$ python -q
>>> import numpy as np
>>> np.set_printoptions(precision=1, suppress=True, linewidth=100, legacy="1.25")
>>> J = np.array([[3, -3, 3, -3, 3, -3],
...     [0, 3, 0, 3, 0, 3],
...     [-3, -2, -3, -2, -3, -2],
...     [3, -3, 3, -3, 3, -3],
...     [0, 3, 0, 3, 0, 3],
...     [-3, -2, -3, -2, -3, -2]])
>>> rank = np.linalg.matrix_rank(J)
>>> print(rank)
2
>>> ns = np.linalg.svd(J)[2][rank:].T
>>> print(np.linalg.matrix_rank(J.T @ J), np.linalg.matrix_rank(J @ J.T))
2 2
>>> print([int(np.linalg.matrix_rank(J[:, :j + 1])) for j in range(6)])
[1, 2, 2, 2, 2, 2]
>>> print(np.round(ns @ ns.T, 1) + 0)
[[ 0.7  0.  -0.3  0.  -0.3  0. ]
 [ 0.   0.7  0.  -0.3  0.  -0.3]
 [-0.3  0.   0.7  0.  -0.3  0. ]
 [ 0.  -0.3  0.   0.7  0.  -0.3]
 [-0.3  0.  -0.3  0.   0.7  0. ]
 [ 0.  -0.3  0.  -0.3  0.   0.7]]
>>> print(np.allclose(J @ ns, 0))
True
>>> print([int(np.linalg.matrix_rank(np.delete(J, i, axis=0))) for i in range(6)])
[2, 2, 2, 2, 2, 2]
>>> print([int(np.linalg.matrix_rank(J[:i])) for i in range(1, len(J) + 1)])
[1, 2, 2, 2, 2, 2]
>>> T = np.stack([J, -1 * J, J[::-1]])
>>> print(np.linalg.matrix_rank(T))
[2 2 2]
>>> print(np.linalg.matrix_rank(T.reshape(3, -1)))
2
>>> print(np.linalg.norm(T, axis=(1, 2)))
[15.5 15.5 15.5]
>>> mat = np.load("block17.npy")
>>> print(mat)
[[-4  3 -2]
 [-2  0 -2]
 [ 0  1  1]]
>>> f = np.array([1, 2, 1])
>>> M2 = mat + np.outer(f, np.eye(3)[2])
>>> print(round(np.linalg.det(M2) / np.linalg.det(mat), 1), np.round(1 + np.linalg.solve(mat, f)[2], 1))
7.0 7.0
>>> print(np.linalg.matrix_rank(M2 - mat))
1
>>> left, s, Vh = np.linalg.svd(mat)
>>> print(s)
[5.9 2.1 0.2]
>>> M2 = left[:, :2] @ np.diag(s[:2]) @ Vh[:2]
>>> print(M2.round(1) + 0)
[[-4.   3.  -2. ]
 [-1.9  0.  -2.1]
 [ 0.1  1.1  0.9]]
>>> print(np.linalg.matrix_rank(mat, rtol=0.05))
2
>>> print(round(np.abs(mat - M2).max(), 1))
0.1
>>> print(np.linalg.matrix_rank(M2))
2
>>> rank = np.linalg.matrix_rank(M2)
>>> print(rank)
2
>>> ns = np.linalg.svd(M2)[2][rank:].T
>>> print([int(np.linalg.matrix_rank(M2[:, :j + 1])) for j in range(3)])
[1, 2, 2]
>>> print(np.allclose(M2 @ ns, 0))
True
>>> print([int(np.linalg.matrix_rank(M2[:i])) for i in range(1, len(M2) + 1)])
[1, 2, 2]
>>> print(np.linalg.matrix_rank(M2.T @ M2), np.linalg.matrix_rank(M2 @ M2.T))
2 2
>>> rng = np.random.default_rng(110)
>>> labels = rng.permutation(3)
>>> print(labels)
[1 2 0]
>>> M2 = mat[labels][:, labels]
>>> print(round(float(np.linalg.det(M2)), 1), round(np.linalg.det(mat[labels]), 1))
2.0 2.0
>>> print(np.allclose(M2, mat))
False
>>> print(np.trace(M2))
-3
>>> labels = rng.permutation(3)
>>> M2 = mat[:, labels] * rng.choice([-1, 1], 3)
>>> print(M2)
[[-2 -4 -3]
 [-2 -2  0]
 [ 1  0 -1]]
>>> left, _, Vh = np.linalg.svd(mat.T @ M2)
>>> print(np.round(np.linalg.lstsq(mat, M2)[0], 1) + 0)
[[ 0.  1.  0.]
 [ 0.  0. -1.]
 [ 1.  0.  0.]]
>>> arr = np.loadtxt("dump.csv", delimiter=",")
>>> print(arr)
[[1.  0.  0.  0.  0.  0. ]
 [0.  1.  0.  0.  0.  0. ]
 [0.  0.  0.3 0.3 0.  0.3]
 [0.  0.  0.  0.5 0.5 0. ]
 [0.  0.  0.2 0.2 0.2 0.2]
 [0.  0.  0.2 0.2 0.  0.5]]
>>> print(arr.mean(axis=0))
[0.2 0.2 0.1 0.2 0.1 0.2]
>>> print(np.diff(arr, axis=0))
[[-1.   1.   0.   0.   0.   0. ]
 [ 0.  -1.   0.3  0.3  0.   0.3]
 [ 0.   0.  -0.3  0.2  0.5 -0.3]
 [ 0.   0.   0.2 -0.2 -0.2  0.2]
 [ 0.   0.   0.   0.  -0.2  0.2]]
>>> print(np.linalg.svd(arr, compute_uv=False))
[1.  1.  1.  0.6 0.1 0.1]
>>> print(arr.sum(axis=1))
[1. 1. 1. 1. 1. 1.]
>>> print(np.linalg.matrix_power(arr, 100))
[[1.  0.  0.  0.  0.  0. ]
 [0.  1.  0.  0.  0.  0. ]
 [0.  0.  0.2 0.4 0.2 0.2]
 [0.  0.  0.2 0.4 0.2 0.2]
 [0.  0.  0.2 0.4 0.2 0.2]
 [0.  0.  0.2 0.4 0.2 0.2]]
>>> print(arr @ np.ones(6))
[1. 1. 1. 1. 1. 1.]
>>> pr = np.eye(6)[3]
>>> for _ in range(6):
...     pr = pr @ arr
...     print(pr.round(1))
... 
[0.  0.  0.  0.5 0.5 0. ]
[0.  0.  0.1 0.4 0.4 0.1]
[0.  0.  0.2 0.4 0.3 0.2]
[0.  0.  0.2 0.4 0.2 0.2]
[0.  0.  0.2 0.4 0.2 0.2]
[0.  0.  0.2 0.4 0.2 0.2]
>>> x0 = np.array([2, 2, -1, 0, 0, -2])
>>> y = arr @ x0
>>> print(y)
[ 2.   2.  -1.   0.  -0.8 -1.2]
>>> print(np.linalg.solve(arr, 4 * y))
[ 8.  8. -4.  0.  0. -8.]
>>> M2 = arr / np.sqrt((arr ** 2).mean(axis=1, keepdims=True))
>>> print(np.linalg.matrix_rank(arr - arr.mean(axis=1, keepdims=True)))
5
>>> print(M2[1])
[0.  2.4 0.  0.  0.  0. ]
>>> M2 = np.array([[-2, 0], [2, 0]])
>>> Z = np.array([[0, -1, 3], [3, 0, -2], [-1, 3, 0]])
>>> m1 = np.kron(M2, Z)
>>> print(m1)
[[ 0  2 -6  0  0  0]
 [-6  0  4  0  0  0]
 [ 2 -6  0  0  0  0]
 [ 0 -2  6  0  0  0]
 [ 6  0 -4  0  0  0]
 [-2  6  0  0  0  0]]
>>> print(np.linalg.cond(m1) > 100)
True
>>> print(np.linalg.matrix_rank(m1, rtol=0.1))
3
>>> print([round(float(x), 1) for x in np.linalg.svd(m1, compute_uv=False)[:3]])
[11.9, 10.0, 4.8]
>>> data = np.load("out11.npy")
>>> print(data)
[[  2   2   0   0   2   1   0]
 [  1 -58   2   0   2   0   1]
 [  1   2   2   0   1   1   2]
 [  0   0   1 -60   0   2   0]
 [  1   0   1   2 -59   1   2]
 [  2   2   2   0   1 -19   1]
 [  2   1   1   0   1   1 -18]]
>>> labels = rng.permutation(7)
>>> print(labels)
[4 2 0 6 5 3 1]
>>> M2 = data[labels][:, labels]
>>> print(M2)
[[-59   1   1   2   1   2   0]
 [  1   2   1   2   1   0   2]
 [  2   0   2   0   1   0   2]
 [  1   1   2 -18   1   0   1]
 [  1   2   2   1 -19   0   2]
 [  0   1   0   0   2 -60   0]
 [  2   2   1   1   0   0 -58]]
>>> print(np.diag(M2))
[-59   2   2 -18 -19 -60 -58]
>>> print(np.trace(M2))
-210
>>> print(np.allclose(M2, data))
False
>>> print(np.sort(np.abs(np.linalg.eigvals(M2))))
[ 1.7  2.8 17.6 19.7 58.6 58.6 60.1]
>>> F = np.loadtxt("arr.csv", delimiter=",")
>>> print(F)
[[  2.   1.   6.  -4.  -3.   2.   5.]
 [ -2.   5.  -9.  -5.   5.  -3.  -3.]
 [  1.  -1. -12.   2.  -3.  -4.  -3.]
 [ -2.  -1.   3.   0.   3.   1.  -5.]
 [ -4.   2. -12.   1.   2.  -4.   2.]
 [ -5.   3.   0.  -5.  -3.   0.  -4.]]
>>> left, s, Vh = np.linalg.svd(F, full_matrices=False)
>>> print(left.shape, s.shape, Vh.shape)
(6, 6) (6,) (6, 7)
>>> print((s > 1e-8).sum())
6
>>> print(np.round(left.T @ left, 1) + 0)
[[1. 0. 0. 0. 0. 0.]
 [0. 1. 0. 0. 0. 0.]
 [0. 0. 1. 0. 0. 0.]
 [0. 0. 0. 1. 0. 0.]
 [0. 0. 0. 0. 1. 0.]
 [0. 0. 0. 0. 0. 1.]]
>>> print(s)
[22.2 11.4  8.8  7.4  4.7  0.8]
>>> print(np.cumsum(s ** 2) / np.sum(s ** 2))
[0.6 0.8 0.9 1.  1.  1. ]
>>> print(round(float(np.sqrt((s ** 2).sum())), 1), round(float(np.linalg.norm(F)), 1))
27.9 27.9
>>> print(np.round(Vh @ Vh.T, 1) + 0)
[[1. 0. 0. 0. 0. 0.]
 [0. 1. 0. 0. 0. 0.]
 [0. 0. 1. 0. 0. 0.]
 [0. 0. 0. 1. 0. 0.]
 [0. 0. 0. 0. 1. 0.]
 [0. 0. 0. 0. 0. 1.]]
>>> print(np.round(s / s[0], 1) + 0)
[1.  0.5 0.4 0.3 0.2 0. ]
>>> print(round(float(np.linalg.norm(F, 2)), 1))
22.2
>>> print(round(float(np.linalg.norm(F[3] - F[1])), 1))
15.1
>>> print(np.round(np.linalg.norm(F) ** 2 / np.linalg.norm(F, 2) ** 2, 1))
1.6
>>> O, _ = np.linalg.qr(np.array([[-1.4, -0.8, -0.7, 0.0, 1.0, -0.7, 1.5, -0.6],
...     [-0.5, 1.2, -0.3, -0.9, 1.3, -0.1, -0.7, 0.0],
...     [1.4, -0.1, 0.8, 0.9, -2.2, 2.1, -0.1, -0.2],
...     [-0.1, 0.1, 0.1, -0.2, -0.8, 0.5, 2.4, 0.8],
...     [1.3, 2.1, -0.3, -0.1, 0.2, -1.3, -1.3, -1.1],
...     [0.4, -2.7, 1.3, 1.0, 0.0, 1.4, -0.9, 2.3],
...     [-0.5, -1.3, 0.0, -0.3, 0.9, 1.0, 1.4, -0.8],
...     [0.1, 1.2, -0.8, -1.0, 0.6, -1.2, -1.2, 0.3]]))
>>> X = O[:, :3]
>>> print(X.round(1) + 0)
[[-0.6  0.  -0.4]
 [-0.2 -0.4  0.6]
 [ 0.6  0.2  0. ]
 [ 0.   0.   0.3]
 [ 0.5 -0.4 -0.3]
 [ 0.2  0.7  0.1]
 [-0.2  0.3 -0.3]
 [ 0.  -0.3 -0.5]]
>>> print(np.round(X @ X.T, 1) + 0)
[[ 0.4 -0.1 -0.3 -0.1 -0.2 -0.1  0.2  0.2]
 [-0.1  0.5 -0.2  0.2 -0.1 -0.2 -0.2 -0.2]
 [-0.3 -0.2  0.3  0.   0.2  0.2 -0.1  0. ]
 [-0.1  0.2  0.   0.1 -0.1  0.  -0.1 -0.1]
 [-0.2 -0.1  0.2 -0.1  0.5 -0.2 -0.1  0.3]
 [-0.1 -0.2  0.2  0.  -0.2  0.6  0.1 -0.2]
 [ 0.2 -0.2 -0.1 -0.1 -0.1  0.1  0.2  0.1]
 [ 0.2 -0.2  0.  -0.1  0.3 -0.2  0.1  0.4]]
>>> print(np.linalg.svd(X, compute_uv=False))
[1. 1. 1.]
>>> print(np.round(X[:, 1] @ X[:, 2], 1))
0.0
>>> print(np.round(np.linalg.pinv(X), 1) + 0)
[[-0.6 -0.2  0.6  0.   0.5  0.2 -0.2  0. ]
 [ 0.  -0.4  0.2  0.  -0.4  0.7  0.3 -0.3]
 [-0.4  0.6  0.   0.3 -0.3  0.1 -0.3 -0.5]]
>>> M = np.loadtxt("a.csv", delimiter=",")
>>> print(M.round(1) + 0)
[[ -8.7   9.   -4.6 -12.7   9.9  -3.7]
 [ 10.6  -8.6  -3.9   0.9  -1.7   1.9]
 [ -8.7  11.    6.5   8.7   8.8   0.5]
 [  2.7  -0.9  -1.6   0.4   2.8   0.6]
 [ -0.3   1.1  -6.  -10.    5.   -1.9]
 [  1.8   2.1  10.6  23.4   2.1   5. ]
 [ -8.9  10.1   0.3  -3.4   9.5  -1.9]
 [  7.8  -6.6  -7.2  -7.2   0.2  -0.1]
 [ 11.7  -9.    0.    9.2  -2.8   3.7]
 [-21.   21.3   0.8 -10.3  16.7  -5.2]
 [ -4.1   5.1  -2.4  -5.5   6.9  -1.6]
 [ -3.    4.1  -2.6  -5.2   6.3  -1.4]
 [ 17.7 -14.8  -2.    9.2  -6.2   4.7]
 [-18.1  18.1  -2.1 -14.   15.3  -5.4]
 [ -6.1   6.8  -3.6  -9.1   8.2  -2.6]
 [  4.5  -2.7  -2.3   0.1   1.8   0.8]
 [  5.5  -2.3   4.9  14.8   0.4   3.8]
 [-18.7  20.4   7.2   3.8  14.7  -2.1]
 [ -7.9  10.1   5.4   7.    8.4   0.3]
 [ -2.5   3.7  -2.5  -4.6   5.9  -1.2]
 [  6.2  -2.2   9.6  24.4  -0.5   5.8]
 [ -2.8   4.3  -0.6  -1.3   5.9  -0.6]
 [ -0.5   3.1   4.    9.1   4.1   1.8]
 [  8.2  -6.1  -2.    3.1  -0.5   2. ]
 [  0.4   1.5   0.1   2.1   4.    0.6]
 [ -8.    9.2   0.2  -3.    9.   -1.7]
 [ 16.5 -14.4  -6.3   0.   -5.    2.6]
 [ 12.   -9.8  -3.3   3.   -2.7   2.5]
 [ -7.1   8.2  -1.   -4.7   8.6  -1.9]
 [  1.7   1.    3.7   9.9   2.8   2.3]
 [  5.3  -3.1  -0.3   4.5   1.    1.8]
 [ 10.6  -8.2  -1.5   5.6  -2.    2.8]
 [-19.1  18.9  -2.8 -15.9  16.   -6. ]]
>>> f = np.array([3, -9, -4])
>>> print(np.polyval(f, M[20]))
[  56.4   29.5  186.7 1556.6    1.3   45.7]
>>> print(np.convolve(M[20], f))
[  18.7  -62.6   23.4   -4.8 -259.2  -75.4  -50.5  -23.4]
